% python3 -q
>>> import numpy as np
>>> import numpy.linalg as la
>>> np.set_printoptions(precision=4, suppress=True, linewidth=200)
>>> W0 = np.loadtxt("case16.csv", delimiter=",")
>>> W0
array([[1., 0., 0., 0., 0., 0.],
       [1., 0., 0., 0., 0., 0.],
       [2., 0., 2., 0., 0., 0.],
       [0., 1., 2., 1., 0., 0.],
       [1., 1., 0., 2., 2., 0.],
       [2., 3., 3., 0., 3., 1.]])
>>> # rows 0 and 1 are equal
>>> x = np.array([2, 1, 0, 2, 3, 1])
>>> (W0 @ x).argmax()
np.int64(5)
>>> W0 @ np.eye(6)[5]
array([0., 0., 0., 0., 0., 1.])
>>> W0 * x
array([[2., 0., 0., 0., 0., 0.],
       [2., 0., 0., 0., 0., 0.],
       [4., 0., 0., 0., 0., 0.],
       [0., 1., 0., 2., 0., 0.],
       [2., 1., 0., 4., 6., 0.],
       [4., 3., 0., 0., 9., 1.]])
>>> np.einsum("ij,j->i", W0, x)
array([ 2.,  2.,  4.,  3., 13., 17.])
>>> F = np.load("data.npy")
>>> print(F)
[[-2  2  2  2  5]
 [-4 -2 -2  0 -4]
 [ 0  0  3  0 -1]
 [-1 -5  2 -5  3]]
>>> u = np.array([1, 2])
>>> print(np.polyval(u, F[1]))
[-2  0  0  2 -2]
>>> left, s, vt = la.svd(F, full_matrices=False)
>>> left.shape, s.shape, vt.shape
((4, 4), (4,), (4, 5))
>>> print(np.round(vt @ vt.T, 4) + 0)
[[1. 0. 0. 0.]
 [0. 1. 0. 0.]
 [0. 0. 1. 0.]
 [0. 0. 0. 1.]]
>>> np.round(left.T @ left, 4) + 0
array([[1., 0., 0., 0.],
       [0., 1., 0., 0.],
       [0., 0., 1., 0.],
       [0., 0., 0., 1.]])
>>> s
array([8.0773, 7.7151, 4.5304, 3.1162])
>>> (s > 1e-8).sum()
np.int64(4)
>>> np.round(np.sqrt((s ** 2).sum()), 4), round(float(la.norm(F)), 4)
(np.float64(12.4499), 12.4499)
>>> s / s[0]
array([1.    , 0.9552, 0.5609, 0.3858])
>>> print(np.allclose(left * s @ vt, F))
True
